$ python3 -q
>>> import numpy as np
>>> from numpy import linalg as LA
>>> np.set_printoptions(suppress=True, linewidth=100)
>>> mat = np.load("arr.npy")
>>> print(mat)
[[2 3 0 0 0 0]
 [2 1 0 0 0 0]
 [2 1 0 0 0 0]
 [0 0 2 3 0 0]
 [0 0 2 1 0 0]
 [0 0 2 1 0 0]
 [0 0 0 0 2 3]
 [0 0 0 0 2 1]
 [0 0 0 0 2 1]]
>>> P = mat @ LA.solve(mat.T @ mat, mat.T)
>>> np.allclose(P @ P, P)
True
>>> P.round(2) + 0
array([[1. , 0. , 0. , 0. , 0. , 0. , 0. , 0. , 0. ],
       [0. , 0.5, 0.5, 0. , 0. , 0. , 0. , 0. , 0. ],
       [0. , 0.5, 0.5, 0. , 0. , 0. , 0. , 0. , 0. ],
       [0. , 0. , 0. , 1. , 0. , 0. , 0. , 0. , 0. ],
       [0. , 0. , 0. , 0. , 0.5, 0.5, 0. , 0. , 0. ],
       [0. , 0. , 0. , 0. , 0.5, 0.5, 0. , 0. , 0. ],
       [0. , 0. , 0. , 0. , 0. , 0. , 1. , 0. , 0. ],
       [0. , 0. , 0. , 0. , 0. , 0. , 0. , 0.5, 0.5],
       [0. , 0. , 0. , 0. , 0. , 0. , 0. , 0.5, 0.5]])
>>> round(float(np.trace(P)), 2)
6.0
>>> LA.matrix_rank(np.eye(9) - P)
np.int64(3)
>>> W1 = np.array([[5, 2, 2, -5, 5],
...     [-4, 2, 5, 4, 4],
...     [-3, 1, 4, 1, 3],
...     [4, 1, 3, 5, 1],
...     [-5, -1, 2, 5, -1],
...     [0, -1, -5, 3, -4]])
>>> beta = np.array([-8, -2, -3, 2, 1])
>>> hid = np.maximum(mat @ W1 + beta, 0)
>>> hid
array([[ 0,  8, 16,  4, 23],
       [ 0,  4,  6,  0, 15],
       [ 0,  4,  6,  0, 15],
       [ 0,  3, 14, 19, 10],
       [ 0,  1,  8,  9,  8],
       [ 0,  1,  8,  9,  8],
       [ 0,  0,  0, 21,  0],
       [ 0,  0,  0, 15,  0],
       [ 0,  0,  0, 15,  0]])
>>> LA.matrix_rank(hid)
np.int64(4)
>>> Z = np.array([[-9, 7, -7], [-1, 1, 3], [5, -8, 6], [2, 6, 2], [8, -1, -8]])
>>> (hid @ Z).round(6).argmax(axis=1)
array([0, 0, 0, 0, 0, 0, 1, 1, 1])
>>> print(hid @ Z)
[[ 264 -119  -56]
 [ 146  -59  -72]
 [ 146  -59  -72]
 [ 185   -5   51]
 [ 121  -17    5]
 [ 121  -17    5]
 [  42  126   42]
 [  30   90   30]
 [  30   90   30]]
>>> Y = mat[0, 0] * mat[1:] - np.outer(mat[1:, 0], mat[0])
>>> print(Y)
[[ 0 -4  0  0  0  0]
 [ 0 -4  0  0  0  0]
 [ 0  0  4  6  0  0]
 [ 0  0  4  2  0  0]
 [ 0  0  4  2  0  0]
 [ 0  0  0  0  4  6]
 [ 0  0  0  0  4  2]
 [ 0  0  0  0  4  2]]
>>> np.flatnonzero(~Y.round(6).any(axis=1))
array([], dtype=int64)
>>> print(mat[:, 0] / mat[0, 0])
[1. 1. 1. 0. 0. 0. 0. 0. 0.]
>>> C2 = Y.T @ Y
>>> np.diag(C2)
array([ 0, 32, 48, 44, 48, 44])
>>> C2
array([[ 0,  0,  0,  0,  0,  0],
       [ 0, 32,  0,  0,  0,  0],
       [ 0,  0, 48, 40,  0,  0],
       [ 0,  0, 40, 44,  0,  0],
       [ 0,  0,  0,  0, 48, 40],
       [ 0,  0,  0,  0, 40, 44]])
>>> np.trace(C2), (Y ** 2).sum()
(np.int64(216), np.int64(216))
>>> print(LA.matrix_rank(C2))
5
>>> feats = np.load("out19.npy")
>>> feats.round(2) + 0
array([[ 0.  ,  0.  , -0.01,  0.04, -0.02, -0.04],
       [ 0.  ,  0.  ,  0.01, -0.04,  0.02,  0.04],
       [-0.01,  0.01,  0.02, -0.08,  0.05,  0.08],
       [ 0.04, -0.04, -0.08,  0.41, -0.25, -0.41],
       [-0.02,  0.02,  0.05, -0.25,  0.15,  0.25],
       [-0.04,  0.04,  0.08, -0.41,  0.25,  0.41]])
>>> # null space of dimension 5
>>> w, vecs = LA.eigh(feats)
>>> x = np.array([1, 1, -1, -1, -1, 0])
>>> round(float(x @ feats @ x), 2)
0.02
>>> print(np.round(np.abs(feats).sum(axis=1).max(), 2), np.round(np.abs(w).max(), 2))
1.24 1.0
>>> np.round(vecs * np.abs(w) @ vecs.T, 2) + 0
array([[ 0.  ,  0.  , -0.01,  0.04, -0.02, -0.04],
       [ 0.  ,  0.  ,  0.01, -0.04,  0.02,  0.04],
       [-0.01,  0.01,  0.02, -0.08,  0.05,  0.08],
       [ 0.04, -0.04, -0.08,  0.41, -0.25, -0.41],
       [-0.02,  0.02,  0.05, -0.25,  0.15,  0.25],
       [-0.04,  0.04,  0.08, -0.41,  0.25,  0.41]])
>>> (np.sign(vecs[:, -1].round(6)) == np.sign(vecs[0, -1].round(6))).astype(int)
array([1, 0, 0, 1, 0, 0])
>>> Y = feats / LA.norm(feats, axis=1, keepdims=True)
>>> C2 = Y @ Y.T
>>> np.degrees(np.arccos(np.clip(C2[0, 4], -1, 1)))
np.float64(180.0)
>>> round(LA.norm(feats, 2) / LA.norm(feats), 2)
np.float64(1.0)
>>> np.argsort(-LA.norm(feats, axis=0).round(6), kind="stable")[:3]
array([3, 5, 4])
>>> x = np.array([5, 7, 7, 9, 7, 9])
>>> print(np.round(feats @ x, 2))
[-0.24  0.24  0.48 -2.4   1.44  2.4 ]
>>> np.round(LA.eigvalsh(2 * feats - np.eye(6)), 2)
array([-1., -1., -1., -1., -1.,  1.])
>>> x = np.array([2, 2, 3, 4, 1, 4])
>>> a = np.maximum(feats @ x, 0)
>>> np.flatnonzero(a > 1e-9)
array([1, 2, 4, 5])
>>> J = np.array([[0.0, 0.0, -1.0, 0.0],
...     [0.0, 0.0, -2.0, 2.0],
...     [-1.0, -2.0, 0.0, 0.0],
...     [0.0, 2.0, 0.0, 0.0]])
>>> w, vecs = LA.eigh(J)
>>> x = np.array([3, 5, 1, 5])
>>> x @ J @ x
np.float64(74.0)
>>> print(np.round(vecs * np.maximum(w, 0) @ vecs.T, 2) + 0)
[[ 0.42  0.28 -0.5   0.  ]
 [ 0.28  1.39 -1.    1.  ]
 [-0.5  -1.    0.97 -0.55]
 [ 0.    1.   -0.55  0.83]]
>>> np.round(LA.svd(J, compute_uv=False), 2)
array([2.92, 2.92, 0.68, 0.68])
>>> print(np.unravel_index(np.abs(J).argmax(), J.shape))
(np.int64(1), np.int64(2))
>>> np.abs(J).max()
np.float64(2.0)
>>> print(round(float(LA.norm(J)), 2))
4.24
>>> m1 = np.array([[-1.0, 0.4, -0.5, 0.4, 1.6, -1.2],
...     [1.4, 0.3, 1.2, 0.6, 0.8, -1.2],
...     [0.7, -2.6, 0.2, -1.2, 1.2, 0.1],
...     [0.0, -0.1, -0.7, -0.2, -0.6, -1.5]])
>>> rng = np.random.default_rng(1)
>>> m1[0] = m1[3] + 0.05 * rng.normal(size=6)
>>> print(m1.round(2))
[[ 0.02 -0.06 -0.68 -0.27 -0.55 -1.48]
 [ 1.4   0.3   1.2   0.6   0.8  -1.2 ]
 [ 0.7  -2.6   0.2  -1.2   1.2   0.1 ]
 [ 0.   -0.1  -0.7  -0.2  -0.6  -1.5 ]]
>>> Uu, sig, VT = LA.svd(m1)
>>> sig.round(2)
array([3.22, 2.56, 2.32, 0.06])
>>> Y = Uu[:, :3] @ np.diag(sig[:3]) @ VT[:3]
>>> round(np.abs(m1 - Y).max(), 2)
np.float64(0.03)
>>> round(LA.norm(m1 - Y, 2), 2), np.round(sig[3], 2)
(np.float64(0.06), np.float64(0.06))
>>> A = np.load("x.npy")
>>> A
array([[ 0.16,  0.05,  0.13,  0.  , -0.08,  0.08],
       [-0.32, -0.1 , -0.26,  0.  ,  0.16, -0.16],
       [ 0.  ,  0.  ,  0.  ,  0.  ,  0.  ,  0.  ]])
>>> # rows and columns are dependent
>>> Uu, sig, VT = LA.svd(A)
>>> vecs = VT[:(sig > 1e-8).sum()]
>>> x = A[1] + -3 * A[0] + rng.integers(2) * np.eye(6)[0]
>>> x
array([-0.8 , -0.25, -0.65,  0.  ,  0.4 , -0.4 ])
>>> np.allclose(vecs.T @ vecs @ x, x)
True
>>> round(LA.norm(x - vecs.T @ vecs @ x), 2)
np.float64(0.0)
>>> rk = LA.matrix_rank(A)
>>> rk
np.int64(1)
>>> ns = LA.svd(A)[2][rk:].T
>>> np.round(ns @ ns.T, 2)
array([[ 0.56, -0.14, -0.36,  0.  ,  0.22, -0.22],
       [-0.14,  0.96, -0.11,  0.  ,  0.07, -0.07],
       [-0.36, -0.11,  0.71,  0.  ,  0.18, -0.18],
       [ 0.  ,  0.  ,  0.  ,  1.  ,  0.  ,  0.  ],
       [ 0.22,  0.07,  0.18,  0.  ,  0.89,  0.11],
       [-0.22, -0.07, -0.18,  0.  ,  0.11,  0.89]])
>>> [int(LA.matrix_rank(A[:, :j + 1])) for j in range(6)]
[1, 1, 1, 1, 1, 1]
>>> np.allclose(A @ ns, 0)
True
>>> np.abs(np.diag(LA.qr(A)[1])) > 1e-9
array([ True, False, False])
>>> print(np.argsort(-LA.norm(A, axis=0).round(6), kind="stable")[:3])
[0 2 4]
>>> LA.matrix_rank(A, rtol=0.1)
np.int64(1)
>>> [round(float(x), 2) for x in LA.svd(A, compute_uv=False)[:3]]
[0.54, 0.0, 0.0]
>>> print(LA.cond(A) > 100)
True
>>> round(float(LA.norm(A[1] - A[0])), 2)
0.72
>>> print(np.round(LA.norm(A, 1), 2), round(LA.norm(A, np.inf), 2))
0.48 1.0
>>> print(round(A[1] @ A[0], 2))
-0.12
>>> round(LA.norm(A[1], 1), 2), np.round(LA.norm(A[1], np.inf), 2)
(np.float64(1.0), np.float64(0.32))
>>> E = np.array([[0.2, 0.2, 1.9, 0.9, 1.4, -0.4],
...     [0.8, -1.5, 0.4, 0.8, 0.4, 0.2],
...     [4.0, 0.1, -0.7, -1.5, 0.9, 1.2],
...     [-0.8, -0.4, 0.2, -1.7, 0.7, 1.1]])
>>> print(E)
[[ 0.2  0.2  1.9  0.9  1.4 -0.4]
 [ 0.8 -1.5  0.4  0.8  0.4  0.2]
 [ 4.   0.1 -0.7 -1.5  0.9  1.2]
 [-0.8 -0.4  0.2 -1.7  0.7  1.1]]
>>> Y = E + rng.integers(-2, 3, (4, 1)) @ rng.integers(-2, 3, (1, 6))
>>> Y.round(2)
array([[ 0.2, -3.8, -2.1,  4.9,  3.4,  3.6],
       [ 0.8,  0.5,  2.4, -1.2, -0.6, -1.8],
       [ 4. ,  0.1, -0.7, -1.5,  0.9,  1.2],
       [-0.8, -2.4, -1.8,  0.3,  1.7,  3.1]])
>>> print(Y - E)
[[ 0. -4. -4.  4.  2.  4.]
 [ 0.  2.  2. -2. -1. -2.]
 [ 0.  0.  0.  0.  0.  0.]
 [ 0. -2. -2.  2.  1.  2.]]
>>> print(LA.matrix_rank(Y - E, tol=1e-8))
1
>>> print(np.round(LA.svd(Y - E, compute_uv=False), 2) + 0)
[10.1  0.   0.   0. ]
